In [1]: import numpy as np

In [2]: np.set_printoptions(precision=3, suppress=True, linewidth=200, sign=" ")

In [3]: data = np.load("block3.npy")

In [4]: print(data)
[[ 7  3 -9]
 [-9  7  3]
 [ 3 -9  7]]

In [5]: u = np.array([0, -2, 3])

In [6]: Y = data + np.outer(u, np.eye(3)[1])

In [7]: print(np.linalg.matrix_rank(Y - data))
1

In [8]: print(Y)
[[ 7.  3. -9.]
 [-9.  5.  3.]
 [ 3. -6.  7.]]

In [9]: print(np.argsort(-np.linalg.norm(data, axis=0).round(6), kind="stable")[:3])
[ 0  1  2]

In [10]: print(np.round(np.linalg.norm(data, 2) / np.linalg.norm(data), 3))
0.706

In [11]: print(np.abs(np.linalg.svd(data)[2][-1]))
[ 0.577  0.577  0.577]

In [12]: print(np.linalg.cond(data) > 100)
False

In [13]: print(np.linalg.matrix_rank(data, rtol=0.1))
2

In [14]: print(round(np.log10(np.linalg.cond(data))))
1

In [15]: print(round(np.linalg.eigvals(data).sum().real, 3))
21.0

In [16]: print(np.round(np.linalg.det(2 * data), 3), np.round(np.linalg.det(data), 3))
1664.0 208.0

In [17]: print(round(np.linalg.det(data[::-1]), 3))
-208.0

In [18]: print(np.einsum("ij,ji->", data, data))
-15

In [19]: print(np.kron(np.eye(2, dtype=int), data))
[[ 7  3 -9  0  0  0]
 [-9  7  3  0  0  0]
 [ 3 -9  7  0  0  0]
 [ 0  0  0  7  3 -9]
 [ 0  0  0 -9  7  3]
 [ 0  0  0  3 -9  7]]

In [20]: x0 = np.array([-2, 0, 0])

In [21]: target = data @ x0

In [22]: print(target)
[-14  18  -6]

In [23]: print(np.round(np.linalg.solve(data, target + data[:, 0]), 3) + 0)
[-1.  0.  0.]

In [24]: print(np.round(np.linalg.solve(data, data[:, 1]), 3) + 0)
[ 0.  1.  0.]

In [25]: print(np.round(np.linalg.solve(data.T, data[0]), 3) + 0)
[ 1.  0.  0.]

In [26]: J = np.load("dump.npy")

In [27]: print(J)
[[ 3.  4.  0.  0.  0.  0.  0.  0.  0.  0.]
 [ 4. -5.  4.  0.  0.  0.  0.  0.  0.  0.]
 [ 0.  4.  5.  4.  0.  0.  0.  0.  0.  0.]
 [ 0.  0.  4. -1.  4.  0.  0.  0.  0.  0.]
 [ 0.  0.  0.  4. -2.  4.  0.  0.  0.  0.]
 [ 0.  0.  0.  0.  4.  0.  4.  0.  0.  0.]
 [ 0.  0.  0.  0.  0.  4. -3.  4.  0.  0.]
 [ 0.  0.  0.  0.  0.  0.  4.  1.  4.  0.]
 [ 0.  0.  0.  0.  0.  0.  0.  4. -1.  4.]
 [ 0.  0.  0.  0.  0.  0.  0.  0.  4. -3.]]

In [28]: rng = np.random.default_rng(45)

In [29]: idx = rng.permutation(10)

In [30]: Y = J[:, idx] * rng.choice([-1, 1], 10)

In [31]: print(Y)
[[ 0.  0.  0.  0.  0. -0. -0.  3.  4.  0.]
 [ 0.  0.  4.  0.  0. -0. -0.  4. -5.  0.]
 [ 0.  0.  5.  0.  0. -0. -0.  0.  4.  4.]
 [ 0.  0.  4.  0.  0. -0. -4.  0.  0. -1.]
 [ 0.  0.  0.  0.  0. -4.  2.  0.  0.  4.]
 [ 0.  4.  0.  0.  0. -0. -4.  0.  0.  0.]
 [ 0. -3.  0.  4.  0. -4. -0.  0.  0.  0.]
 [ 0.  4.  0.  1.  4. -0. -0.  0.  0.  0.]
 [ 4.  0.  0.  4. -1. -0. -0.  0.  0.  0.]
 [-3.  0.  0.  0.  4. -0. -0.  0.  0.  0.]]

In [32]: Uu, _, VT = np.linalg.svd(J.T @ Y)

In [33]: print(np.round(np.linalg.lstsq(J, Y)[0], 3) + 0)
[[ 0.  0.  0.  0.  0.  0.  0.  1.  0.  0.]
 [ 0.  0.  0.  0.  0.  0.  0.  0.  1.  0.]
 [ 0.  0.  1.  0.  0.  0.  0.  0.  0.  0.]
 [ 0.  0.  0.  0.  0.  0.  0.  0.  0.  1.]
 [ 0.  0.  0.  0.  0.  0. -1.  0.  0.  0.]
 [ 0.  0.  0.  0.  0. -1.  0.  0.  0.  0.]
 [ 0.  1.  0.  0.  0.  0.  0.  0.  0.  0.]
 [ 0.  0.  0.  1.  0.  0.  0.  0.  0.  0.]
 [ 0.  0.  0.  0.  1.  0.  0.  0.  0.  0.]
 [ 1.  0.  0.  0.  0.  0.  0.  0.  0.  0.]]

In [34]: print(np.round(Uu @ VT, 3) + 0)
[[ 0.  0.  0.  0.  0.  0.  0.  1.  0.  0.]
 [ 0.  0.  0.  0.  0.  0.  0.  0.  1.  0.]
 [ 0.  0.  1.  0.  0.  0.  0.  0.  0.  0.]
 [ 0.  0.  0.  0.  0.  0.  0.  0.  0.  1.]
 [ 0.  0.  0.  0.  0.  0. -1.  0.  0.  0.]
 [ 0.  0.  0.  0.  0. -1.  0.  0.  0.  0.]
 [ 0.  1.  0.  0.  0.  0.  0.  0.  0.  0.]
 [ 0.  0.  0.  1.  0.  0.  0.  0.  0.  0.]
 [ 0.  0.  0.  0.  1.  0.  0.  0.  0.  0.]
 [ 1.  0.  0.  0.  0.  0.  0.  0.  0.  0.]]

In [35]: print(idx)
[ 9  6  2  7  8  5  4  0  1  3]

In [36]: x0 = np.array([-2, 3, 1, 1, 0, 1, -1, -2, 2, -3])

In [37]: target = Y @ x0

In [38]: coef, lr = np.zeros(10), 1 / np.linalg.norm(Y, 2) ** 2

In [39]: for i in range(50):
    ...:     coef -= lr * Y.T @ (Y @ coef - target)
    ...:     if i % 10 == 0: print(i, round(np.linalg.norm(Y @ coef - target), 3))
    ...: 
0 9.38
10 2.363
20 2.202
30 2.068
40 1.945

In [40]: print(coef)
[-0.808  1.894  0.294  0.294  1.129  1.304 -2.092 -1.615  1.766 -1.983]

In [41]: Y = np.array([[2, -1], [1, 1]])

In [42]: W2 = np.array([[1, 4, 1, 3, 0],
    ...:     [4, 4, 5, 4, 3],
    ...:     [5, 5, 1, 0, 2],
    ...:     [3, 0, 1, 0, 0],
    ...:     [2, 2, 1, 5, 4]])

In [43]: K = np.block([[Y, np.array([[-3, 3, -2, -2, -1], [0, 1, 3, 0, -1]])], [np.zeros((5, 2)), W2]])

In [44]: print(K)
[[ 2. -1. -3.  3. -2. -2. -1.]
 [ 1.  1.  0.  1.  3.  0. -1.]
 [ 0.  0.  1.  4.  1.  3.  0.]
 [ 0.  0.  4.  4.  5.  4.  3.]
 [ 0.  0.  5.  5.  1.  0.  2.]
 [ 0.  0.  3.  0.  1.  0.  0.]
 [ 0.  0.  2.  2.  1.  5.  4.]]

In [45]: Q, evecs = np.linalg.qr(K[:, :2])[0], np.linalg.qr(K[:, 2:])[0]

In [46]: s = np.linalg.svd(Q.T @ evecs, compute_uv=False)

In [47]: print(s)
[ 0.887  0.745]
